>>> import numpy as np
>>> from numpy import linalg as LA
>>> np.set_printoptions(suppress=True, linewidth=100)
>>> F = np.load("out9.npy")
>>> F
array([[-0.5  ,  2.   ,  1.4  , -0.7  ,  0.2  ,  1.6  ,  1.4  ,  0.2  , -0.2  ,  0.8  ],
       [ 0.5  , -0.2  ,  0.   ,  0.4  , -0.7  , -0.7  , -0.9  ,  0.   ,  1.3  ,  1.7  ],
       [ 0.9  , -0.8  , -1.1  , -0.3  ,  0.1  , -0.6  , -0.6  ,  0.5  ,  0.9  , -1.5  ],
       [ 0.8  , -1.3  ,  0.2  , -1.2  , -0.1  , -1.   ,  0.6  ,  0.7  ,  0.8  ,  0.4  ],
       [ 0.833, -1.318,  0.166, -1.174, -0.105, -1.046,  0.573,  0.685,  0.769,  0.412],
       [ 1.3  ,  0.2  ,  1.5  , -1.   , -1.2  , -1.6  , -0.5  , -1.4  , -1.   ,  0.9  ],
       [-1.1  ,  0.4  ,  1.5  ,  1.7  ,  0.4  ,  1.1  ,  0.3  ,  0.4  , -1.3  ,  0.6  ]])
>>> blk = np.stack([F, -3 * F, F[::-1]])
>>> (blk @ F.T).shape
(3, 7, 7)
>>> LA.matrix_rank(blk)
array([7, 7, 7])
>>> arr = np.load("a.npy")
>>> arr
array([[0, 0, 6, 0, 0, 0, 0, 0, 0, 0, 0, 0, 0, 0],
       [0, 0, 0, 8, 0, 0, 0, 0, 0, 0, 0, 0, 0, 0],
       [8, 0, 0, 0, 0, 0, 0, 0, 0, 0, 0, 0, 0, 0],
       [0, 0, 0, 0, 0, 0, 0, 0, 0, 1, 0, 0, 0, 0],
       [0, 0, 0, 0, 0, 0, 2, 0, 0, 0, 0, 0, 0, 0],
       [0, 0, 0, 0, 0, 0, 0, 0, 0, 0, 0, 0, 0, 5],
       [0, 0, 0, 0, 0, 0, 0, 2, 0, 0, 0, 0, 0, 0],
       [0, 0, 0, 0, 0, 2, 0, 0, 0, 0, 0, 0, 0, 0],
       [0, 0, 0, 0, 0, 0, 0, 0, 0, 0, 0, 6, 0, 0],
       [0, 0, 0, 0, 0, 0, 0, 0, 0, 0, 0, 0, 0, 0],
       [0, 0, 0, 0, 0, 0, 0, 0, 4, 0, 0, 0, 0, 0],
       [0, 5, 0, 0, 0, 0, 0, 0, 0, 0, 0, 0, 0, 0],
       [0, 0, 0, 0, 9, 0, 0, 0, 0, 0, 0, 0, 0, 0],
       [0, 0, 0, 0, 0, 0, 0, 0, 0, 0, 0, 0, 6, 0]])
>>> # looks like rank 13
>>> LA.lstsq(arr[:-1].T, arr[-1])[2]
np.int32(12)
>>> left, sv, vt = LA.svd(arr)
>>> np.argmax(sv[:-1] / (sv[1:] + 1e-6)) + 1
np.int64(13)
>>> sv
array([ 9.,  8.,  8.,  6.,  6.,  6.,  5.,  5.,  4.,  2.,  2.,  2.,  1., -0.])
>>> Y = left[:, :13] @ np.diag(sv[:13]) @ vt[:13]
>>> round(float(LA.norm(arr - Y, 2)), 3), sv[13]
(0.0, np.float64(-0.0))
>>> np.abs(arr - Y).max()
np.float64(0.0)
>>> left, sv, vt = LA.svd(arr)
>>> evecs = vt[:(sv > 1e-8).sum()]
>>> rng = np.random.default_rng(56)
>>> vec = arr[8] + 4 * arr[10] + rng.integers(2) * np.eye(14)[7]
>>> vec
array([ 0.,  0.,  0.,  0.,  0.,  0.,  0.,  0., 16.,  0.,  0.,  6.,  0.,  0.])
>>> LA.matrix_rank(np.vstack([arr, vec]))
np.int64(13)
>>> np.diag(evecs.T @ evecs)
array([1., 1., 1., 1., 1., 1., 1., 1., 1., 1., 0., 1., 1., 1.])
>>> blk = np.stack([arr, 4 * arr, arr[::-1]])
>>> np.round(LA.det(blk), 3)
array([0., 0., 0.])
>>> blk.shape
(3, 14, 14)
>>> np.einsum("bij,cij->bc", blk, blk)
array([[ 396, 1584,    0],
       [1584, 6336,    0],
       [   0,    0,  396]])
>>> LA.matrix_rank(blk.reshape(3, -1))
np.int64(2)
>>> np.round(LA.norm(blk, axis=(1, 2)), 3)
array([19.9  , 79.599, 19.9  ])
>>> round(float(LA.det(arr)), 3)
0.0
>>> np.flatnonzero(LA.matrix_power((arr != 0) + (arr.T != 0) + np.eye(14), 14)[0])
array([0, 2])
>>> mat = np.array([[1, 1, -1, -1, -1, -1, 1, 1],
...     [1, -1, 1, -1, -1, 1, -1, 1],
...     [1, -1, -1, 1, -1, 1, 1, -1],
...     [1, -1, 1, -1, 1, -1, 1, -1],
...     [1, 1, -1, -1, 1, 1, -1, -1],
...     [1, 1, 1, 1, 1, 1, 1, 1],
...     [1, -1, -1, 1, 1, -1, -1, 1],
...     [1, 1, 1, 1, -1, -1, -1, -1]])
>>> (mat + mat.T) / 2
array([[ 1.,  1.,  0.,  0.,  0.,  0.,  1.,  1.],
       [ 1., -1.,  0., -1.,  0.,  1., -1.,  1.],
       [ 0.,  0., -1.,  1., -1.,  1.,  0.,  0.],
       [ 0., -1.,  1., -1.,  0.,  0.,  1.,  0.],
       [ 0.,  0., -1.,  0.,  1.,  1.,  0., -1.],
       [ 0.,  1.,  1.,  0.,  1.,  1.,  0.,  0.],
       [ 1., -1.,  0.,  1.,  0.,  0., -1.,  0.],
       [ 1.,  1.,  0.,  0., -1.,  0.,  0., -1.]])
>>> (mat - mat.T) / 2
array([[ 0.,  0., -1., -1., -1., -1.,  0.,  0.],
       [ 0.,  0.,  1.,  0., -1.,  0.,  0.,  0.],
       [ 1., -1.,  0.,  0.,  0.,  0.,  1., -1.],
       [ 1.,  0.,  0.,  0.,  1., -1.,  0., -1.],
       [ 1.,  1.,  0., -1.,  0.,  0., -1.,  0.],
       [ 1.,  0.,  0.,  1.,  0.,  0.,  1.,  1.],
       [ 0.,  0., -1.,  0.,  1., -1.,  0.,  1.],
       [ 0.,  0.,  1.,  1.,  0., -1., -1.,  0.]])
>>> np.trace(mat)
np.int64(-2)
>>> assert mat == mat.T
Traceback (most recent call last):
  File "<python-input-37>", line 1, in <module>
    assert mat == mat.T
           ^^^^^^^^^^^^
ValueError: The truth value of an array with more than one element is ambiguous. Use a.any() or a.all()
>>> np.allclose(mat, mat.T)
False
>>> LA.matrix_power(mat, 4)
array([[-32, -48,   0,  16, -16,   0,  16,   0],
       [  0,  16, -32,  16, -16, -32,  16, -32],
       [-32,  16,   0, -48, -16,   0,  16,   0],
       [  0,   0,   0,   0, -32,  32, -32, -32],
       [ 32,   0,  32,   0, -32,   0,  32,   0],
       [  0,   0,   0,   0, -32, -32, -32,  32],
       [-32,  32,  32,  32,   0,   0,   0,   0],
       [  0, -16,  32, -16,  16, -32, -16, -32]])
>>> Y = mat / LA.norm(mat, axis=1, keepdims=True)
>>> cov = Y @ Y.T
>>> np.argwhere(np.triu(np.abs(cov) > 0.95, 1))
array([], shape=(0, 2), dtype=int64)
>>> cov.round(3) + 0
array([[1., 0., 0., 0., 0., 0., 0., 0.],
       [0., 1., 0., 0., 0., 0., 0., 0.],
       [0., 0., 1., 0., 0., 0., 0., 0.],
       [0., 0., 0., 1., 0., 0., 0., 0.],
       [0., 0., 0., 0., 1., 0., 0., 0.],
       [0., 0., 0., 0., 0., 1., 0., 0.],
       [0., 0., 0., 0., 0., 0., 1., 0.],
       [0., 0., 0., 0., 0., 0., 0., 1.]])
>>> cov[1].round(3) + 0
array([0., 1., 0., 0., 0., 0., 0., 0.])
>>> np.round(LA.norm(Y, axis=1), 3)
array([1., 1., 1., 1., 1., 1., 1., 1.])
>>> np.degrees(np.arccos(np.clip(cov[1, 5], -1, 1)))
np.float64(90.0)
>>> M = np.array([[-3, -2, -1, 0, 1, 2],
...     [3, 4, 5, 6, 7, 8],
...     [9, 10, 11, 12, 13, 14],
...     [15, 16, 17, 18, 19, 20],
...     [21, 22, 23, 24, 25, 26],
...     [27, 28, 29, 30, 31, 32],
...     [33, 34, 35, 36, 37, 38],
...     [39, 40, 41, 42, 43, 44],
...     [45, 46, 47, 48, 49, 50]])
>>> M
array([[-3, -2, -1,  0,  1,  2],
       [ 3,  4,  5,  6,  7,  8],
       [ 9, 10, 11, 12, 13, 14],
       [15, 16, 17, 18, 19, 20],
       [21, 22, 23, 24, 25, 26],
       [27, 28, 29, 30, 31, 32],
       [33, 34, 35, 36, 37, 38],
       [39, 40, 41, 42, 43, 44],
       [45, 46, 47, 48, 49, 50]])
>>> # rows and columns are dependent
>>> left, sv, vt = LA.svd(M)
>>> evecs = vt[:(sv > 1e-8).sum()]
>>> vec = M[3] + 4 * M[7] + rng.integers(2) * np.eye(6)[5]
>>> vec
array([171., 176., 181., 186., 191., 197.])
>>> LA.matrix_rank(np.vstack([M, vec]))
np.int64(3)
>>> np.round(LA.norm(vec - evecs.T @ evecs @ vec), 3)
np.float64(0.69)
>>> np.round(LA.norm(M[7], 1), 3), round(LA.norm(M[7], np.inf), 3)
(np.float64(249.0), np.float64(44.0))
>>> M[7] @ M[2]
np.int64(2881)
>>> vec = np.array([4, 0, 8, 1, 0, 4])
>>> (M @ vec).argmax()
np.int64(8)
>>> np.einsum("ij,j->i", M, vec)
array([-12,  90, 192, 294, 396, 498, 600, 702, 804])
>>> M * vec
array([[-12,   0,  -8,   0,   0,   8],
       [ 12,   0,  40,   6,   0,  32],
       [ 36,   0,  88,  12,   0,  56],
       [ 60,   0, 136,  18,   0,  80],
       [ 84,   0, 184,  24,   0, 104],
       [108,   0, 232,  30,   0, 128],
       [132,   0, 280,  36,   0, 152],
       [156,   0, 328,  42,   0, 176],
       [180,   0, 376,  48,   0, 200]])
>>> (M * vec).sum(axis=1)
array([-12,  90, 192, 294, 396, 498, 600, 702, 804])
>>> M @ np.eye(6)[1]
array([-2.,  4., 10., 16., 22., 28., 34., 40., 46.])
>>> M @ (2 * vec)
array([ -24,  180,  384,  588,  792,  996, 1200, 1404, 1608])
>>> M @ vec
array([-12,  90, 192, 294, 396, 498, 600, 702, 804])
>>> Y = M + rng.integers(-2, 3, (9, 2)) @ rng.integers(-2, 3, (2, 6))
>>> Y
array([[-1,  4,  2, -4, -4, -4],
       [-1, -4,  1, 10, 13, 16],
       [ 7,  6,  9, 14, 16, 18],
       [19, 20, 19, 18, 17, 16],
       [23, 26, 25, 22, 22, 22],
       [27, 26, 28, 32, 33, 34],
       [37, 40, 38, 34, 33, 32],
       [35, 36, 39, 42, 45, 48],
       [43, 46, 47, 46, 48, 50]])
>>> LA.matrix_rank(Y - M, tol=1e-8)
np.int64(2)
>>> Y - M
array([[ 2,  6,  3, -4, -5, -6],
       [-4, -8, -4,  4,  6,  8],
       [-2, -4, -2,  2,  3,  4],
       [ 4,  4,  2,  0, -2, -4],
       [ 2,  4,  2, -2, -3, -4],
       [ 0, -2, -1,  2,  2,  2],
       [ 4,  6,  3, -2, -4, -6],
       [-4, -4, -2,  0,  2,  4],
       [-2,  0,  0, -2, -1,  0]])
>>> np.round(LA.norm(M, 2) / LA.norm(M), 3)
np.float64(0.999)
>>> [round(float(x), 3) for x in LA.svd(M, compute_uv=False)[:3]]
[207.102, 6.899, 0.0]
>>> LA.matrix_rank(M, rtol=0.1)
np.int64(1)
>>> data = np.load("arr.npy")
>>> data
array([[0, 0, 0, 0, 0, 0, 0, 0, 1, 1, 0, 0, 1],
       [0, 0, 0, 0, 0, 0, 1, 0, 0, 1, 0, 1, 0],
       [0, 0, 0, 0, 0, 0, 0, 1, 0, 0, 0, 1, 0],
       [0, 0, 0, 0, 1, 0, 1, 0, 1, 0, 0, 0, 1],
       [0, 0, 0, 1, 0, 1, 0, 0, 0, 0, 0, 0, 0],
       [0, 0, 0, 0, 1, 0, 0, 0, 0, 0, 0, 0, 0],
       [0, 1, 0, 1, 0, 0, 0, 1, 0, 1, 0, 0, 0],
       [0, 0, 1, 0, 0, 0, 1, 0, 0, 0, 0, 1, 1],
       [1, 0, 0, 1, 0, 0, 0, 0, 0, 0, 0, 0, 0],
       [1, 1, 0, 0, 0, 0, 1, 0, 0, 0, 0, 0, 1],
       [0, 0, 0, 0, 0, 0, 0, 0, 0, 0, 0, 0, 1],
       [0, 1, 1, 0, 0, 0, 0, 1, 0, 0, 0, 0, 0],
       [1, 0, 0, 1, 0, 0, 0, 1, 0, 1, 1, 0, 0]])
>>> # symmetric
>>> r0 = np.array([0, 2, -2, 0, -3, 1, 1, -2, 1, 1, -3, -2, 0])
>>> Y = data + np.outer(r0, np.eye(13)[9])
>>> round(LA.det(Y) / LA.det(data), 3), round(1 + LA.solve(data, r0)[9], 3)
(np.float64(-0.0), np.float64(-0.0))
>>> LA.matrix_rank(Y - data)
np.int64(1)
>>> LA.matrix_rank(LA.inv(Y) - LA.inv(data), tol=1e-8)
np.int64(7)
